In [1]: import numpy as np

In [2]: import numpy.linalg as la

In [3]: np.set_printoptions(precision=2, suppress=True, linewidth=100)

In [4]: J = np.load("data.npy")

In [5]: J
Out[5]: 
array([[-19.71,  -1.99,   0.04],
       [-20.71,  -0.9 ,   0.61],
       [-20.16,  -0.22,  -0.56],
       [-21.82,   0.17,   1.25],
       [-19.43,  -0.45,  -0.74],
       [-19.67,   0.71,   0.65],
       [-21.41,  -0.23,   1.84],
       [-20.12,   1.85,  -0.17],
       [-19.16,  -0.04,   0.42],
       [-20.01,  -0.61,  -2.01],
       [-20.45,  -1.19,   0.68]])

In [6]: # column 0 is much longer than the rest

In [7]: cov = np.cov(J, rowvar=False)

In [8]: np.argsort(-J.std(axis=0).round(6), kind="stable")
Out[8]: array([2, 1, 0])

In [9]: la.eigvalsh(cov)[::-1]
Out[9]: array([1.42, 0.99, 0.35])

In [10]: np.median(J, axis=0)
Out[10]: array([-20.12,  -0.23,   0.42])

In [11]: J.std(axis=0)
Out[11]: array([0.78, 0.96, 1.  ])

In [12]: np.argwhere(np.triu(np.abs(np.corrcoef(J.T)) > 0.8, 1))
Out[12]: array([], shape=(0, 2), dtype=int64)

In [13]: vec = np.array([-1, -3, 1])

In [14]: h = np.maximum(J @ vec, 0)

In [15]: np.tanh(J @ vec)
Out[15]: array([1., 1., 1., 1., 1., 1., 1., 1., 1., 1., 1.])

In [16]: np.maximum(J @ (3 * vec), 0)
Out[16]: array([77.16, 72.06, 60.78, 67.68, 60.12, 54.57, 71.82, 43.2 , 59.1 , 59.49, 74.1 ])

In [17]: np.flatnonzero(h > 1e-9)
Out[17]: array([ 0,  1,  2,  3,  4,  5,  6,  7,  8,  9, 10])

In [18]: J.T @ h
Out[18]: array([-4733.92,   -90.67,    56.34])

In [19]: J * (h > 1e-9)[:, None]
Out[19]: 
array([[-19.71,  -1.99,   0.04],
       [-20.71,  -0.9 ,   0.61],
       [-20.16,  -0.22,  -0.56],
       [-21.82,   0.17,   1.25],
       [-19.43,  -0.45,  -0.74],
       [-19.67,   0.71,   0.65],
       [-21.41,  -0.23,   1.84],
       [-20.12,   1.85,  -0.17],
       [-19.16,  -0.04,   0.42],
       [-20.01,  -0.61,  -2.01],
       [-20.45,  -1.19,   0.68]])

In [20]: B = np.c_[J[:, :2] @ np.array([[2, 1], [1, 2]]), np.array([1, -1, 2, -1, -2, 0, -1, -2, -2, -2, 0])]

In [21]: B
Out[21]: 
array([[-41.41, -23.69,   1.  ],
       [-42.32, -22.51,  -1.  ],
       [-40.54, -20.6 ,   2.  ],
       [-43.47, -21.48,  -1.  ],
       [-39.31, -20.33,  -2.  ],
       [-38.63, -18.25,   0.  ],
       [-43.05, -21.87,  -1.  ],
       [-38.39, -16.42,  -2.  ],
       [-38.36, -19.24,  -2.  ],
       [-40.63, -21.23,  -2.  ],
       [-42.09, -22.83,   0.  ]])

In [22]: np.round(la.norm(B - J @ la.lstsq(J, B)[0], axis=0), 2) + 0
Out[22]: array([0. , 0. , 3.9])

In [23]: la.norm(la.qr(J)[0].T @ B, axis=0) ** 2 / ((B ** 2).sum(axis=0) + 1e-12)
Out[23]: array([1.  , 1.  , 0.37])

In [24]: la.matrix_rank(B)
Out[24]: np.int64(3)

In [25]: vec = np.array([-8, -2, -3])

In [26]: target = B @ vec

In [27]: la.lstsq(B, target)[0]
Out[27]: array([-8., -2., -3.])

In [28]: target
Out[28]: array([375.66, 386.58, 359.52, 393.72, 361.14, 345.54, 391.14, 345.96, 351.36, 373.5 , 382.38])

In [29]: rng = np.random.default_rng(39673)

In [30]: target = target + 0.3 * rng.normal(size=11)

In [31]: target
Out[31]: array([375.69, 386.55, 359.86, 393.59, 361.  , 345.39, 390.97, 345.89, 351.42, 373.46, 382.33])

In [32]: c, *_ = la.lstsq(B, target)

In [33]: np.round(B.T @ (target - B @ c), 2) + 0
Out[33]: array([0., 0., 0.])

In [34]: c
Out[34]: array([-8.  , -2.  , -2.93])

In [35]: [round(float(la.norm(la.solve(B.T @ B + lam * np.eye(3), B.T @ target))), 2) for lam in (0, 1, 10, 100)]
Out[35]: [8.75, 8.7, 8.42, 8.07]

In [36]: Xc = J - J.mean(axis=0)

In [37]: Uu, sig, Vh = la.svd(Xc, full_matrices=False)

In [38]: round(float((sig ** 2).sum() ** 2 / (sig ** 4).sum()), 2)
Out[38]: 2.44

In [39]: sig
Out[39]: array([3.77, 3.15, 1.87])

In [40]: np.abs(Uu[:, 0]).argmax()
Out[40]: np.int64(6)

In [41]: K = np.loadtxt("case1.csv", delimiter=",")

In [42]: K.round(2) + 0
Out[42]: 
array([[0.41, 0.03, 0.35, 0.35],
       [0.03, 0.  , 0.03, 0.03],
       [0.35, 0.03, 0.29, 0.29],
       [0.35, 0.03, 0.29, 0.29]])

In [43]: # looks like rank 1

In [44]: la.matrix_rank(K)
Out[44]: np.int64(1)

In [45]: np.diff(K, axis=0)
Out[45]: 
array([[-0.38, -0.03, -0.32, -0.32],
       [ 0.32,  0.02,  0.27,  0.27],
       [ 0.  ,  0.  ,  0.  ,  0.  ]])

In [46]: np.round(la.svd(K, compute_uv=False), 2) + 0
Out[46]: array([1., 0., 0., 0.])

In [47]: np.round(K - K[0], 2) + 0
Out[47]: 
array([[ 0.  ,  0.  ,  0.  ,  0.  ],
       [-0.38, -0.03, -0.32, -0.32],
       [-0.06,  0.  , -0.05, -0.05],
       [-0.06,  0.  , -0.05, -0.05]])

In [48]: K.shape
Out[48]: (4, 4)

In [49]: round(float(np.abs(K).max()), 2)
Out[49]: 0.41

In [50]: vec = np.array([4, 2, 0, 3])

In [51]: K @ K @ vec
Out[51]: array([2.75, 0.21, 2.32, 2.32])

In [52]: T = np.stack([K, -2 * K, K[::-1]])

In [53]: (T @ K.T).shape
Out[53]: (3, 4, 4)

In [54]: la.matrix_rank(T.reshape(3, -1))
Out[54]: np.int64(2)

In [55]: idx = rng.permutation(4)

In [56]: idx
Out[56]: array([1, 2, 0, 3])

In [57]: B = K[idx][:, idx]

In [58]: np.trace(B)
Out[58]: np.float64(1.0)

In [59]: np.round(np.diag(B), 2) + 0
Out[59]: array([0.  , 0.29, 0.41, 0.29])

In [60]: B.round(2) + 0
Out[60]: 
array([[0.  , 0.03, 0.03, 0.03],
       [0.03, 0.29, 0.35, 0.29],
       [0.03, 0.35, 0.41, 0.35],
       [0.03, 0.29, 0.35, 0.29]])

In [61]: round(float(la.det(B)), 2), round(float(la.det(K[idx])), 2)
Out[61]: (0.0, -0.0)

In [62]: B.sum(axis=1)
Out[62]: array([0.09, 0.96, 1.14, 0.96])

In [63]: B.sum(axis=0)
Out[63]: array([0.09, 0.96, 1.14, 0.96])

In [64]: np.round(np.diff(B, axis=0), 2) + 0
Out[64]: 
array([[ 0.02,  0.27,  0.32,  0.27],
       [ 0.  ,  0.05,  0.06,  0.05],
       [ 0.  , -0.05, -0.06, -0.05]])

In [65]: W0 = np.load("m.npy")

In [66]: W0
Out[66]: 
array([[-1., -3.,  0.],
       [-3., -4., -3.],
       [ 0., -3.,  2.]])

In [67]: # equal to its transpose

In [68]: round(la.det(2 * W0), 2), round(la.det(W0), 2)
Out[68]: (np.float64(-8.0), np.float64(-1.0))

In [69]: np.kron(np.eye(2, dtype=int), W0)
Out[69]: 
array([[-1., -3.,  0., -0., -0.,  0.],
       [-3., -4., -3., -0., -0., -0.],
       [ 0., -3.,  2.,  0., -0.,  0.],
       [-0., -0.,  0., -1., -3.,  0.],
       [-0., -0., -0., -3., -4., -3.],
       [ 0., -0.,  0.,  0., -3.,  2.]])

In [70]: np.einsum("ii->", W0)
Out[70]: np.float64(-3.0)

In [71]: round(la.det(W0[::-1]), 2)
Out[71]: np.float64(1.0)

In [72]: B = W0[0, 0] * W0[1:] - np.outer(W0[1:, 0], W0[0])

In [73]: B
Out[73]: 
array([[ 0., -5.,  3.],
       [ 0.,  3., -2.]])

In [74]: np.flatnonzero(~B.round(6).any(axis=1))
Out[74]: array([], dtype=int64)

In [75]: W0[:, 0] / W0[0, 0]
Out[75]: array([ 1.,  3., -0.])

In [76]: B = W0 + rng.integers(-2, 3, (3, 2)) @ rng.integers(-2, 3, (2, 3))

In [77]: B
Out[77]: 
array([[-1.,  1.,  2.],
       [-7., -4., -7.],
       [ 2., -3.,  4.]])

In [78]: np.abs(B - W0).sum(axis=1)
Out[78]: array([6., 8., 4.])

In [79]: B - W0
Out[79]: 
array([[ 0.,  4.,  2.],
       [-4.,  0., -4.],
       [ 2.,  0.,  2.]])

In [80]: la.matrix_rank(B - W0, tol=1e-8)
Out[80]: np.int64(2)

In [81]: def softmax(z):
    ...:     e = np.exp(z - z.max(axis=-1, keepdims=True))
    ...:     return e / e.sum(axis=-1, keepdims=True)
    ...: 

In [82]: np.round(softmax(10 * W0[0]), 2) + 0
Out[82]: array([0., 0., 1.])

In [83]: softmax(W0[0])
Out[83]: array([0.26, 0.04, 0.71])

In [84]: scores = W0 @ W0.T / np.sqrt(3)

In [85]: softmax(scores).round(6).argmax(axis=1)
Out[85]: array([1, 1, 2])

In [86]: np.round(softmax(scores + np.triu(np.full(scores.shape, -np.inf), 1)), 2) + 0
Out[86]: 
array([[1.  , 0.  , 0.  ],
       [0.  , 1.  , 0.  ],
       [0.09, 0.02, 0.9 ]])

In [87]: softmax(scores)[0] @ W0
Out[87]: array([-2.81, -3.92, -2.7 ])

In [88]: la.matrix_rank(W0, rtol=0.1)
Out[88]: np.int64(2)

In [89]: [round(float(x), 2) for x in la.svd(W0, compute_uv=False)[:3]]
Out[89]: [6.64, 3.6, 0.04]

In [90]: np.argsort(-la.norm(W0, axis=0).round(6), kind="stable")[:3]
Out[90]: array([1, 2, 0])

In [91]: data = np.array([[0, 3, 2], [2, -1, 2], [2, -3, -2]])

In [92]: data
Out[92]: 
array([[ 0,  3,  2],
       [ 2, -1,  2],
       [ 2, -3, -2]])

In [93]: vec = np.array([1, 2, 0])

In [94]: target = data @ vec

In [95]: target
Out[95]: array([ 6,  0, -4])

In [96]: np.round(la.solve(data, target), 2) + 0
Out[96]: array([1., 2., 0.])

In [97]: np.round(la.solve(data, 3 * target), 2) + 0
Out[97]: array([3., 6., 0.])

In [98]: np.round(la.solve(data, target + data[:, 0]), 2) + 0
Out[98]: array([2., 2., 0.])

In [99]: softmax(data[0] + 5)
Out[99]: array([0.04, 0.71, 0.26])

In [100]: softmax(data[0])
Out[100]: array([0.04, 0.71, 0.26])

In [101]: scores = data @ data.T / np.sqrt(3)

In [102]: softmax(scores).round(6).argmax(axis=1)
Out[102]: array([0, 1, 2])

In [103]: np.round(softmax(scores), 2) + 0
Out[103]: 
array([[1.  , 0.  , 0.  ],
       [0.01, 0.96, 0.03],
       [0.  , 0.  , 1.  ]])

In [104]: np.round(softmax(scores + np.triu(np.full(scores.shape, -np.inf), 1)), 2) + 0
Out[104]: 
array([[1.  , 0.  , 0.  ],
       [0.01, 0.99, 0.  ],
       [0.  , 0.  , 1.  ]])

In [105]: A = np.loadtxt("run0.csv", delimiter=",")

In [106]: A
Out[106]: 
array([[ 1.94, -0.5 , -0.05],
       [ 0.28,  1.25, -1.54],
       [-0.42, -1.48, -1.28]])

In [107]: la.norm(A, axis=0)
Out[107]: array([2., 2., 2.])

In [108]: la.pinv(A)
Out[108]: 
array([[ 0.48,  0.07, -0.1 ],
       [-0.12,  0.31, -0.37],
       [-0.01, -0.38, -0.32]])

In [109]: la.svd(A, compute_uv=False)
Out[109]: array([2., 2., 2.])

In [110]: feats = np.loadtxt("layer15.csv", delimiter=",")

In [111]: feats
Out[111]: 
array([[-2., -3., -3., -3.],
       [-3., -2., -3., -3.],
       [-3., -3., -2., -3.],
       [-3., -3., -3., -2.]])

In [112]: # symmetric

In [113]: w, evecs = la.eig(feats)

In [114]: w
Out[114]: array([  1., -11.,   1.,   1.])

In [115]: np.sort(la.eigvals(la.inv(feats)))
Out[115]: array([-0.09,  1.  ,  1.  ,  1.  ])

In [116]: np.round(np.prod(w), 2)
Out[116]: np.float64(-11.0)

In [117]: np.sort(la.eigvals(feats @ feats))
Out[117]: array([  1.,   1.,   1., 121.])

In [118]: (feats + feats.T) / 2
Out[118]: 
array([[-2., -3., -3., -3.],
       [-3., -2., -3., -3.],
       [-3., -3., -2., -3.],
       [-3., -3., -3., -2.]])

In [119]: np.trace(feats)
Out[119]: np.float64(-8.0)

In [120]: (feats - feats.T) / 2
Out[120]: 
array([[0., 0., 0., 0.],
       [0., 0., 0., 0.],
       [0., 0., 0., 0.],
       [0., 0., 0., 0.]])

In [121]: la.matrix_power(feats, 3)
Out[121]: 
array([[-332., -333., -333., -333.],
       [-333., -332., -333., -333.],
       [-333., -333., -332., -333.],
       [-333., -333., -333., -332.]])
